% ipython --no-banner

In [1]: import numpy as np

In [2]: np.set_printoptions(precision=2, suppress=True, linewidth=100)

In [3]: mat = np.load("dump.npy")

In [4]: mat
Out[4]: 
array([[ 0.02,  2.  ,  3.  ,  1.  ],
       [-5.  ,  1.02, -1.  , -4.  ],
       [ 4.  ,  3.  ,  4.02,  5.  ],
       [ 0.  ,  2.  ,  3.  ,  1.02]])

In [5]: x0 = np.array([2, 0, 3, 1])

In [6]: mat * x0
Out[6]: 
array([[  0.04,   0.  ,   9.  ,   1.  ],
       [-10.  ,   0.  ,  -3.  ,  -4.  ],
       [  8.  ,   0.  ,  12.06,   5.  ],
       [  0.  ,   0.  ,   9.  ,   1.02]])

In [7]: print(mat @ (2 * x0))
[ 20.08 -34.    50.12  20.04]

In [8]: np.einsum("ij,j->i", mat, x0)
Out[8]: array([ 10.04, -17.  ,  25.06,  10.02])

In [9]: np.sign((mat @ x0).round(6))
Out[9]: array([ 1., -1.,  1.,  1.])

In [10]: K = np.load("case3.npy")

In [11]: K
Out[11]: 
array([[2, 0, 0, 0, 0, 0],
       [1, 0, 0, 0, 0, 0],
       [0, 0, 0, 0, 0, 0],
       [0, 0, 2, 0, 0, 0],
       [0, 0, 1, 0, 0, 0],
       [0, 0, 0, 0, 0, 0],
       [0, 0, 0, 0, 2, 0],
       [0, 0, 0, 0, 1, 0],
       [0, 0, 0, 0, 0, 0]])

In [12]: # rows 2 and 5 are equal

In [13]: np.round(np.linalg.norm(K[1] - K[0]), 2)
Out[13]: np.float64(1.0)

In [14]: np.linalg.norm(K, axis=0)
Out[14]: array([2.24, 0.  , 2.24, 0.  , 2.24, 0.  ])

In [15]: print(round(np.linalg.norm(K) ** 2 / np.linalg.norm(K, 2) ** 2, 2))
3.0

In [16]: K.T @ K
Out[16]: 
array([[5, 0, 0, 0, 0, 0],
       [0, 0, 0, 0, 0, 0],
       [0, 0, 5, 0, 0, 0],
       [0, 0, 0, 0, 0, 0],
       [0, 0, 0, 0, 5, 0],
       [0, 0, 0, 0, 0, 0]])

In [17]: np.linalg.pinv(K)
Out[17]: 
array([[0.4, 0.2, 0. , 0. , 0. , 0. , 0. , 0. , 0. ],
       [0. , 0. , 0. , 0. , 0. , 0. , 0. , 0. , 0. ],
       [0. , 0. , 0. , 0.4, 0.2, 0. , 0. , 0. , 0. ],
       [0. , 0. , 0. , 0. , 0. , 0. , 0. , 0. , 0. ],
       [0. , 0. , 0. , 0. , 0. , 0. , 0.4, 0.2, 0. ],
       [0. , 0. , 0. , 0. , 0. , 0. , 0. , 0. , 0. ]])

In [18]: left, sigma, Vh = np.linalg.svd(K)

In [19]: sigma
Out[19]: array([2.24, 2.24, 2.24, 0.  , 0.  , 0.  ])

In [20]: np.argmax(sigma[:-1] / (sigma[1:] + 1e-6)) + 1
Out[20]: np.int64(3)

In [21]: Y = left[:, :3] @ np.diag(sigma[:3]) @ Vh[:3]

In [22]: round(np.linalg.norm(K - Y, 2), 2), sigma[3]
Out[22]: (np.float64(0.0), np.float64(0.0))

In [23]: np.linalg.matrix_rank(Y)
Out[23]: np.int64(3)

In [24]: np.linalg.matrix_rank(K, rtol=0.05)
Out[24]: np.int64(3)

In [25]: feats = np.load("data.npy")

In [26]: print(feats.round(2) + 0)
[[ 0.75 -0.03  0.37  0.07 -0.03  0.   -0.21]
 [-0.03  0.35  0.16  0.04 -0.22 -0.24  0.31]
 [ 0.37  0.16  0.32  0.14  0.06 -0.1   0.15]
 [ 0.07  0.04  0.14  0.36  0.07  0.34  0.29]
 [-0.03 -0.22  0.06  0.07  0.92 -0.11  0.07]
 [ 0.   -0.24 -0.1   0.34 -0.11  0.73 -0.01]
 [-0.21  0.31  0.15  0.29  0.07 -0.01  0.56]]

In [27]: # symmetric

In [28]: left, sigma, Vh = np.linalg.svd(feats)

In [29]: evecs = Vh[:(sigma > 1e-8).sum()]

In [30]: rng = np.random.default_rng(784)

In [31]: x0 = feats[3] + -3 * feats[4] + rng.integers(2) * np.eye(7)[2]

In [32]: x0
Out[32]: array([ 0.15,  0.71,  0.96,  0.16, -2.69,  0.66,  0.07])

In [33]: np.allclose(evecs.T @ evecs @ x0, x0)
Out[33]: False

In [34]: round(float(np.linalg.norm(x0 - evecs.T @ evecs @ x0)), 2)
Out[34]: 0.82

In [35]: rank = np.linalg.matrix_rank(feats)

In [36]: rank
Out[36]: np.int64(4)

In [37]: ns = np.linalg.svd(feats)[2][rank:].T

In [38]: [int(np.linalg.matrix_rank(feats[:i])) for i in range(1, len(feats) + 1)]
Out[38]: [1, 2, 3, 4, 4, 4, 4]

In [39]: ns.shape
Out[39]: (7, 3)

In [40]: np.linalg.matrix_rank(feats.T @ feats), np.linalg.matrix_rank(feats @ feats.T)
Out[40]: (np.int64(4), np.int64(4))

In [41]: np.allclose(feats @ ns, 0)
Out[41]: True

In [42]: [int(np.linalg.matrix_rank(np.delete(feats, i, axis=0))) for i in range(7)]
Out[42]: [4, 4, 4, 4, 4, 4, 4]

In [43]: evals, evecs = np.linalg.eigh(feats)

In [44]: x0 = np.array([0, 1, 1, 1, 1, 2, 2])

In [45]: np.round(evecs * np.maximum(evals, 0) @ evecs.T, 2) + 0
Out[45]: 
array([[ 0.75, -0.03,  0.37,  0.07, -0.03,  0.  , -0.21],
       [-0.03,  0.35,  0.16,  0.04, -0.22, -0.24,  0.31],
       [ 0.37,  0.16,  0.32,  0.14,  0.06, -0.1 ,  0.15],
       [ 0.07,  0.04,  0.14,  0.36,  0.07,  0.34,  0.29],
       [-0.03, -0.22,  0.06,  0.07,  0.92, -0.11,  0.07],
       [ 0.  , -0.24, -0.1 ,  0.34, -0.11,  0.73, -0.01],
       [-0.21,  0.31,  0.15,  0.29,  0.07, -0.01,  0.56]])

In [46]: print(np.round(x0 @ feats @ x0, 2))
10.42

In [47]: np.round(np.linalg.eigvalsh(feats[1:, 1:]), 2) + 0
Out[47]: array([0.  , 0.  , 0.25, 1.  , 1.  , 1.  ])

In [48]: A = np.load("arr.npy")

In [49]: A
Out[49]: 
array([[ 1, -2,  3,  0],
       [-3,  4, -9,  1],
       [-3, -2, -9,  4],
       [ 0,  3,  0,  5],
       [ 1,  2,  3, -3],
       [-1,  1, -3,  3]])

In [50]: rank = np.linalg.matrix_rank(A)

In [51]: rank
Out[51]: np.int64(3)

In [52]: ns = np.linalg.svd(A)[2][rank:].T

In [53]: [int(np.linalg.matrix_rank(np.delete(A, i, axis=0))) for i in range(6)]
Out[53]: [3, 3, 3, 3, 3, 3]

In [54]: np.round(ns[:, 0] / ns[np.abs(ns[:, 0]).round(6).argmax(), 0], 2) + 0
Out[54]: array([ 1.  ,  0.  , -0.33,  0.  ])

In [55]: np.linalg.lstsq(A[:-1].T, A[-1])[2]
Out[55]: np.int32(3)

In [56]: round(float(np.trace(np.linalg.pinv(A) @ A)), 2)
Out[56]: 3.0

In [57]: np.abs(np.diag(np.linalg.qr(A)[1])) > 1e-9
Out[57]: array([ True,  True, False,  True])

In [58]: np.unique(A.round(6), axis=0).shape
Out[58]: (6, 4)

In [59]: round(np.linalg.norm(A, 2) / np.linalg.norm(A), 2)
Out[59]: np.float64(0.88)

In [60]: np.linalg.cond(A) > 100
Out[60]: np.True_

In [61]: f, v = A[4], A[5]

In [62]: print(f @ v)
-17

In [63]: f @ f
Out[63]: np.int64(23)

In [64]: p = (f @ v) / (f @ f) * f

In [65]: print(p)
[-0.74 -1.48 -2.22  2.22]

In [66]: np.linalg.matrix_rank(np.outer(f, v))
Out[66]: np.int64(1)

In [67]: print(np.outer(f, v))
[[-1  1 -3  3]
 [-2  2 -6  6]
 [-3  3 -9  9]
 [ 3 -3  9 -9]]

In [68]: left, sigma, Vh = np.linalg.svd(A)

In [69]: evecs = Vh[:(sigma > 1e-8).sum()]

In [70]: x0 = A[3] + -2 * A[5] + rng.integers(2) * np.eye(4)[3]

In [71]: x0
Out[71]: array([ 2.,  1.,  6., -1.])

In [72]: print(round(float(np.linalg.norm(x0 - evecs.T @ evecs @ x0)), 2))
0.0

In [73]: np.linalg.matrix_rank(np.vstack([A, x0]))
Out[73]: np.int64(3)

In [74]: np.round(evecs.T @ evecs, 2) + 0
Out[74]: 
array([[0.1, 0. , 0.3, 0. ],
       [0. , 1. , 0. , 0. ],
       [0.3, 0. , 0.9, 0. ],
       [0. , 0. , 0. , 1. ]])

In [75]: m1 = np.load("run15.npy")

In [76]: m1
Out[76]: 
array([[  1,   2,  -1,   2,   2],
       [  2,   0,  -3,   2,  -1],
       [  2,  -2,  -3,   1,   2],
       [  2,   3,   1,  -3,   0],
       [  1,  -2,   1,  -3,  -3],
       [  7,   2, -10,   8,  -1]])

In [77]: cov = feats.T @ feats

In [78]: np.linalg.matrix_rank(cov)
Out[78]: np.int64(4)

In [79]: cov.round(2) + 0
Out[79]: 
array([[ 0.75, -0.03,  0.37,  0.07, -0.03,  0.  , -0.21],
       [-0.03,  0.35,  0.16,  0.04, -0.22, -0.24,  0.31],
       [ 0.37,  0.16,  0.32,  0.14,  0.06, -0.1 ,  0.15],
       [ 0.07,  0.04,  0.14,  0.36,  0.07,  0.34,  0.29],
       [-0.03, -0.22,  0.06,  0.07,  0.92, -0.11,  0.07],
       [ 0.  , -0.24, -0.1 ,  0.34, -0.11,  0.73, -0.01],
       [-0.21,  0.31,  0.15,  0.29,  0.07, -0.01,  0.56]])

In [80]: print(round(np.trace(cov), 2), np.round((feats ** 2).sum(), 2))
4.0 4.0

In [81]: (feats @ feats.T).shape
Out[81]: (7, 7)
